In [1]: import numpy as np

In [2]: np.set_printoptions(precision=2, suppress=True, linewidth=160, sign=" ")

In [3]: def rd(a):
   ...:     return np.round(a, 2) + 0
   ...: 

In [4]: F = np.load("w.npy")

In [5]: F
Out[5]: 
array([[ 0.14, -0.56,  1.72, -0.55,  1.45,  0.63],
       [-0.56,  0.65,  0.98,  0.  ,  0.8 ,  0.02],
       [ 1.72,  0.98, -2.39, -0.66, -0.72,  0.1 ],
       [-0.55,  0.  , -0.66,  0.39, -0.87,  1.3 ],
       [ 1.45,  0.8 , -0.72, -0.87, -2.33,  1.57],
       [ 0.63,  0.02,  0.1 ,  1.3 ,  1.57, -1.47]])

In [6]: M2 = F / np.linalg.norm(F, axis=1, keepdims=True)

In [7]: gram = M2 @ M2.T

In [8]: rd(gram[0])
Out[8]: array([ 1.  ,  0.64, -0.63, -0.41, -0.4 ,  0.14])

In [9]: (gram - 2 * np.eye(6)).round(6).argmax(axis=1)
Out[9]: array([ 1,  0,  4,  4,  2,  1])

In [10]: rd(np.linalg.norm(M2, axis=1))
Out[10]: array([ 1.,  1.,  1.,  1.,  1.,  1.])

In [11]: x0 = np.array([2, 8, 7, 8, 3, 2])

In [12]: rhs = F @ x0

In [13]: rd(rhs)
Out[13]: array([  9.05,  13.38, -12.69,  -2.61,  -6.55,  14.29])

In [14]: rd(np.linalg.solve(F, rhs))
Out[14]: array([ 2.,  8.,  7.,  8.,  3.,  2.])

In [15]: rd(np.linalg.solve(F, rhs + F[:, 5]))
Out[15]: array([ 2.,  8.,  7.,  8.,  3.,  3.])

In [16]: rd(np.linalg.solve(F.T, F[0]))
Out[16]: array([ 1.,  0.,  0.,  0.,  0.,  0.])

In [17]: f, r1 = F[1], F[4]

In [18]: rd(f @ r1)
Out[18]: np.float64(-2.83)

In [19]: pr = (f @ r1) / (f @ f) * f

In [20]: np.linalg.matrix_rank(np.outer(f, r1))
Out[20]: np.int64(1)

In [21]: np.all(np.linalg.eigvalsh(F) > 0)
Out[21]: np.False_

In [22]: [round(float(np.linalg.det(F[:i, :i])), 2) + 0 for i in range(1, 7)]
Out[22]: [0.14, -0.22, -3.41, 0.74, -2.11, -29.95]

In [23]: evals, V = np.linalg.eigh(F)

In [24]: x0 = np.array([5, 3, 8, 5, 1, 4])

In [25]: rd(np.linalg.eigvalsh(F[1:, 1:]))
Out[25]: array([-4.53, -2.33, -0.54,  1.  ,  1.25])

In [26]: feats = np.loadtxt("sample10.csv", delimiter=",")

In [27]: feats
Out[27]: 
array([[  5.1 ,   3.75,  -6.33,  -5.06,   5.54],
       [  1.64,   1.57,  -2.5 ,  -2.31,   2.35],
       [ -0.39,  -0.9 ,  -0.61,  -0.29,   1.11],
       [  0.86,  -1.07,  -2.3 ,  -1.13,   2.86],
       [ -2.09,  -1.7 ,   1.71,   1.5 ,  -1.32],
       [ -1.02,   0.78,   3.5 ,   2.71,  -4.75],
       [ -6.54,  -4.95,   7.71,   6.22,  -6.58],
       [ -5.43,  -1.92,   8.26,   6.16,  -8.71],
       [ -1.6 ,  -1.1 ,   1.72,   1.36,  -1.45],
       [ -0.3 ,   1.77,   2.25,   1.13,  -3.23],
       [  0.78,  -0.3 ,  -2.29,  -1.64,   2.87],
       [  6.91,   1.77, -11.78,  -8.63,  12.79],
       [  1.4 ,  -0.09,  -3.62,  -2.69,   4.31]])

In [28]: M2 = np.array([[2, 0, 3], [2, 3, 0], [1, 3, 1], [0, 2, 2], [2, 0, 2]])

In [29]: rd(np.einsum("ij,ij->i", feats, feats))
Out[29]: array([ 136.44,   22.26,    2.65,   16.63,   14.17,   43.81,  208.7 ,  215.21,   10.68,   20.  ,   16.87,  427.71,   40.88])

In [30]: np.linalg.matrix_rank(np.vstack([feats, M2.T]))
Out[30]: np.int64(5)

In [31]: Xc = (feats - feats.mean(axis=0)) / feats.std(axis=0)

In [32]: np.argwhere(np.abs(Xc) > 2)
Out[32]: 
array([[  6,   1],
       [ 11,   2],
       [ 11,   3],
       [ 11,   4]])

In [33]: beta = np.linalg.lstsq(np.delete(Xc, 4, axis=1), Xc[:, 4])[0]

In [34]: rd(beta)
Out[34]: array([ 0.16, -0.3 , -0.2 , -0.84])

In [35]: np.abs(beta).argmax()
Out[35]: np.int64(3)

In [36]: x0 = np.array([-3, 3, -3, -2, -3])

In [37]: rhs = feats @ x0

In [38]: rd(np.linalg.lstsq(feats, rhs)[0])
Out[38]: array([-3.,  3., -3., -2., -3.])

In [39]: rd(np.linalg.solve(feats.T @ feats, feats.T @ rhs))
Out[39]: array([-3.,  3., -3., -2., -3.])

In [40]: rd(np.linalg.pinv(feats) @ feats)
Out[40]: 
array([[ 1.,  0.,  0.,  0.,  0.],
       [ 0.,  1.,  0.,  0.,  0.],
       [ 0.,  0.,  1.,  0.,  0.],
       [ 0.,  0.,  0.,  1.,  0.],
       [ 0.,  0.,  0.,  0.,  1.]])

In [41]: rng = np.random.default_rng(703185)

In [42]: rhs = rhs + 0.1 * rng.normal(size=13)

In [43]: rd(rhs)
Out[43]: array([  8.39,   4.93,  -2.39,  -5.24,  -2.89,   3.72, -11.01,  -0.49,  -2.06,   6.94,  -1.62,  -1.19,  -1.16])

In [44]: beta, *_ = np.linalg.lstsq(feats, rhs)

In [45]: rd(np.linalg.norm(rhs - feats @ beta))
Out[45]: np.float64(0.16)

In [46]: [round(float(np.linalg.norm(np.linalg.solve(feats.T @ feats + lam * np.eye(5), feats.T @ rhs))), 2) for lam in (0, 1, 10, 100)]
Out[46]: [6.52, 3.04, 2.04, 0.8]

In [47]: rd(beta)
Out[47]: array([-3.05,  2.87, -3.08, -2.28, -3.22])

In [48]: beta.round()
Out[48]: array([-3.,  3., -3., -2., -3.])

In [49]: rd(feats.T @ (rhs - feats @ beta))
Out[49]: array([ 0.,  0.,  0.,  0.,  0.])

In [50]: Xc = feats - feats.mean(axis=0)

In [51]: left, s, Vt = np.linalg.svd(Xc, full_matrices=False)

In [52]: (np.sign(left[:, 0]) == np.sign(left[0, 0])).astype(int)
Out[52]: array([ 1,  1,  1,  1,  0,  0,  0,  0,  0,  0,  1,  1,  1])

In [53]: rd(s)
Out[53]: array([ 33.52,   6.81,   0.94,   0.22,   0.05])

In [54]: np.searchsorted(np.cumsum(s ** 2) / (s ** 2).sum(), 0.9) + 1
Out[54]: np.int64(1)

In [55]: rd(Xc.mean(axis=0))
Out[55]: array([ 0.,  0.,  0.,  0.,  0.])

In [56]: E = np.loadtxt("dump.csv", delimiter=",")

In [57]: E
Out[57]: 
array([[ 2.8 , -0.26,  0.1 , -0.1 ],
       [ 1.7 , -0.82,  1.  , -0.3 ],
       [ 1.5 , -1.23, -0.7 , -0.4 ],
       [-0.5 , -8.68,  2.9 , -2.9 ],
       [-1.2 ,  0.05,  0.2 ,  0.  ],
       [-1.  , -2.7 , -0.3 , -0.9 ],
       [ 0.8 ,  3.02,  1.  ,  1.  ],
       [ 0.2 , -2.1 , -0.9 , -0.7 ],
       [-0.2 , -2.46,  0.4 , -0.8 ],
       [-0.2 ,  3.03, -1.6 ,  1.  ],
       [-0.9 ,  4.87,  0.6 ,  1.6 ],
       [ 0.  , -1.58, -0.2 , -0.5 ],
       [ 0.2 , -7.2 ,  1.2 , -2.4 ],
       [-0.7 ,  0.57, -0.2 ,  0.2 ],
       [ 1.  , -5.06,  0.4 , -1.7 ],
       [-0.3 , -1.8 ,  0.7 , -0.6 ],
       [ 0.1 , -1.87, -0.6 , -0.6 ],
       [-0.5 , -0.55,  1.2 , -0.2 ],
       [-0.3 , -0.03, -1.4 ,  0.  ],
       [-0.6 ,  1.84, -1.6 ,  0.6 ],
       [ 0.2 , -3.31,  0.  , -1.1 ],
       [-0.9 , -2.09, -0.3 , -0.7 ],
       [-2.  ,  2.1 ,  0.6 ,  0.7 ],
       [ 0.8 ,  0.05, -1.1 ,  0.  ],
       [ 0.1 , -2.16,  1.2 , -0.7 ],
       [ 1.7 , -0.36,  0.5 , -0.1 ],
       [-0.3 ,  1.08, -0.1 ,  0.4 ],
       [ 0.7 ,  1.81, -0.3 ,  0.6 ],
       [ 0.5 ,  2.69, -0.4 ,  0.9 ],
       [ 0.  , -2.05, -0.5 , -0.7 ],
       [ 0.6 ,  3.57,  1.4 ,  1.2 ],
       [ 1.2 , -2.41,  0.2 , -0.8 ],
       [-0.6 , -1.77, -1.  , -0.6 ],
       [ 0.3 ,  5.67,  0.5 ,  1.9 ],
       [-0.5 , -1.24,  0.  , -0.4 ],
       [ 1.6 ,  3.01, -1.7 ,  1.  ],
       [ 1.7 , -0.3 ,  0.  , -0.1 ],
       [ 1.2 ,  6.42,  0.2 ,  2.1 ],
       [ 0.  ,  3.93,  0.  ,  1.3 ],
       [-0.1 , -0.56,  0.8 , -0.2 ],
       [-0.7 ,  2.34,  0.5 ,  0.8 ],
       [-0.7 , -1.  ,  0.5 , -0.3 ],
       [ 1.1 , -0.08,  0.  ,  0.  ],
       [ 1.3 ,  2.76, -0.6 ,  0.9 ],
       [ 1.1 , -6.14,  2.3 , -2.1 ],
       [-0.3 ,  0.59, -0.5 ,  0.2 ],
       [-0.1 , -0.93,  0.9 , -0.3 ],
       [ 2.3 ,  3.29,  0.2 ,  1.1 ]])

In [58]: proj = E @ np.linalg.solve(E.T @ E, E.T)

In [59]: rd(np.diag(proj))
Out[59]: 
array([ 0.16,  0.11,  0.08,  0.28,  0.06,  0.04,  0.08,  0.05,  0.04,  0.08,  0.14,  0.05,  0.12,  0.02,  0.09,  0.02,  0.06,  0.06,  0.06,  0.09,  0.03,
        0.04,  0.12,  0.07,  0.07,  0.11,  0.11,  0.02,  0.02,  0.05,  0.14,  0.05,  0.07,  0.12,  0.02,  0.13,  0.06,  0.21,  0.04,  0.03,  0.07,  0.09,
        0.09,  0.07,  0.33,  0.01,  0.03,  0.14])

In [60]: rd(proj @ E[:, 1])
Out[60]: 
array([-0.26, -0.82, -1.23, -8.68,  0.05, -2.7 ,  3.02, -2.1 , -2.46,  3.03,  4.87, -1.58, -7.2 ,  0.57, -5.06, -1.8 , -1.87, -0.55, -0.03,  1.84, -3.31,
       -2.09,  2.1 ,  0.05, -2.16, -0.36,  1.08,  1.81,  2.69, -2.05,  3.57, -2.41, -1.77,  5.67, -1.24,  3.01, -0.3 ,  6.42,  3.93, -0.56,  2.34, -1.  ,
       -0.08,  2.76, -6.14,  0.59, -0.93,  3.29])

In [61]: rd(np.trace(proj))
Out[61]: np.float64(4.0)

In [62]: np.allclose(proj @ proj, proj)
Out[62]: True

In [63]: rd(np.linalg.eigvalsh(proj))
Out[63]: 
array([ 0.,  0.,  0.,  0.,  0.,  0.,  0.,  0.,  0.,  0.,  0.,  0.,  0.,  0.,  0.,  0.,  0.,  0.,  0.,  0.,  0.,  0.,  0.,  0.,  0.,  0.,  0.,  0.,  0.,  0.,
        0.,  0.,  0.,  0.,  0.,  0.,  0.,  0.,  0.,  0.,  0.,  0.,  0.,  0.,  1.,  1.,  1.,  1.])

In [64]: mat = np.eye(16, dtype=int)[rng.permutation(16)]

In [65]: mat
Out[65]: 
array([[ 0,  0,  0,  0,  0,  0,  0,  0,  0,  0,  0,  0,  0,  0,  0,  1],
       [ 0,  0,  0,  0,  0,  0,  0,  0,  0,  1,  0,  0,  0,  0,  0,  0],
       [ 0,  0,  1,  0,  0,  0,  0,  0,  0,  0,  0,  0,  0,  0,  0,  0],
       [ 0,  0,  0,  0,  1,  0,  0,  0,  0,  0,  0,  0,  0,  0,  0,  0],
       [ 0,  0,  0,  0,  0,  0,  0,  0,  0,  0,  0,  0,  1,  0,  0,  0],
       [ 0,  0,  0,  0,  0,  1,  0,  0,  0,  0,  0,  0,  0,  0,  0,  0],
       [ 1,  0,  0,  0,  0,  0,  0,  0,  0,  0,  0,  0,  0,  0,  0,  0],
       [ 0,  0,  0,  0,  0,  0,  1,  0,  0,  0,  0,  0,  0,  0,  0,  0],
       [ 0,  0,  0,  0,  0,  0,  0,  0,  0,  0,  0,  1,  0,  0,  0,  0],
       [ 0,  0,  0,  0,  0,  0,  0,  0,  0,  0,  1,  0,  0,  0,  0,  0],
       [ 0,  0,  0,  0,  0,  0,  0,  0,  0,  0,  0,  0,  0,  1,  0,  0],
       [ 0,  0,  0,  0,  0,  0,  0,  1,  0,  0,  0,  0,  0,  0,  0,  0],
       [ 0,  0,  0,  1,  0,  0,  0,  0,  0,  0,  0,  0,  0,  0,  0,  0],
       [ 0,  0,  0,  0,  0,  0,  0,  0,  1,  0,  0,  0,  0,  0,  0,  0],
       [ 0,  1,  0,  0,  0,  0,  0,  0,  0,  0,  0,  0,  0,  0,  0,  0],
       [ 0,  0,  0,  0,  0,  0,  0,  0,  0,  0,  0,  0,  0,  0,  1,  0]])

In [66]: np.flatnonzero(np.linalg.matrix_power((mat != 0) + (mat.T != 0) + np.eye(16), 16)[0])
Out[66]: array([  0,   1,   6,   7,   8,   9,  10,  11,  13,  14,  15])

In [67]: rd(np.linalg.det(mat))
Out[67]: np.float64(1.0)

In [68]: labels = rng.permutation(16)

In [69]: labels
Out[69]: array([ 14,   8,   1,   9,   3,   5,   7,   0,  15,  10,   6,  13,   2,   4,  12,  11])

In [70]: M2 = mat[labels][:, labels]

In [71]: np.diag(M2)
Out[71]: array([ 0,  0,  0,  0,  0,  1,  0,  0,  0,  0,  0,  0,  1,  0,  0,  0])

In [72]: np.trace(M2)
Out[72]: np.int64(2)

In [73]: x0 = np.array([-1, -2, 2, -1, -1, 5, -1, 3, -4, -4, 2, 2, 3, -1, 3, 5])

In [74]: np.linalg.norm(mat @ x0) <= np.linalg.norm(mat, 2) * np.linalg.norm(x0) + 1e-9
Out[74]: np.True_

In [75]: (mat * x0).sum(axis=1)
Out[75]: array([ 5, -4,  2, -1,  3,  5, -1, -1,  2,  2, -1,  3, -1, -4, -2,  3])

In [76]: mat @ np.eye(16)[4]
Out[76]: array([ 0.,  0.,  0.,  1.,  0.,  0.,  0.,  0.,  0.,  0.,  0.,  0.,  0.,  0.,  0.,  0.])

In [77]: (mat @ x0).argmax()
Out[77]: np.int64(0)

In [78]: q, Rm = np.linalg.qr(mat)

In [79]: np.allclose(Rm.T @ Rm, mat.T @ mat)
Out[79]: True

In [80]: q.shape, Rm.shape
Out[80]: ((16, 16), (16, 16))

In [81]: np.trace(q @ q.T)
Out[81]: np.float64(16.0)

In [82]: J = np.loadtxt("a.csv", delimiter=",")

In [83]: J
Out[83]: 
array([[  54.,   36.,   45.,   18.,   39.,  -33.,   48.,   21.,  -39.,    3.,   33.],
       [  36.,   77.,   95.,   -7.,   27., -114.,    5.,   90.,  -59.,   -3.,   50.],
       [  45.,   95.,  122.,    2.,   39., -138.,   14.,  102.,  -65.,  -30.,   47.],
       [  18.,   -7.,    2.,   35.,   24.,   27.,   41.,  -39.,   16.,  -54.,  -31.],
       [  39.,   27.,   39.,   24.,   34.,  -23.,   42.,    7.,  -20.,  -27.,    8.],
       [ -33., -114., -138.,   27.,  -23.,  181.,   21., -149.,   85.,   -6.,  -76.],
       [  48.,    5.,   14.,   41.,   42.,   21.,   67.,  -33.,   -6.,  -34.,   -7.],
       [  21.,   90.,  102.,  -39.,    7., -149.,  -33.,  133.,  -77.,   42.,   80.],
       [ -39.,  -59.,  -65.,   16.,  -20.,   85.,   -6.,  -77.,   62.,  -43.,  -66.],
       [   3.,   -3.,  -30.,  -54.,  -27.,   -6.,  -34.,   42.,  -43.,  146.,   81.],
       [  33.,   50.,   47.,  -31.,    8.,  -76.,   -7.,   80.,  -66.,   81.,   81.]])

In [84]: rank = np.linalg.matrix_rank(J)

In [85]: rank
Out[85]: np.int64(3)

In [86]: ns = np.linalg.svd(J)[2][rank:].T

In [87]: [int(np.linalg.matrix_rank(J[:, :j + 1])) for j in range(11)]
Out[87]: [1, 2, 3, 3, 3, 3, 3, 3, 3, 3, 3]

In [88]: ns.shape
Out[88]: (11, 8)

In [89]: [int(np.linalg.matrix_rank(J[:i])) for i in range(1, len(J) + 1)]
Out[89]: [1, 2, 3, 3, 3, 3, 3, 3, 3, 3, 3]

In [90]: np.linalg.matrix_rank(J.T @ J), np.linalg.matrix_rank(J @ J.T)
Out[90]: (np.int64(3), np.int64(3))
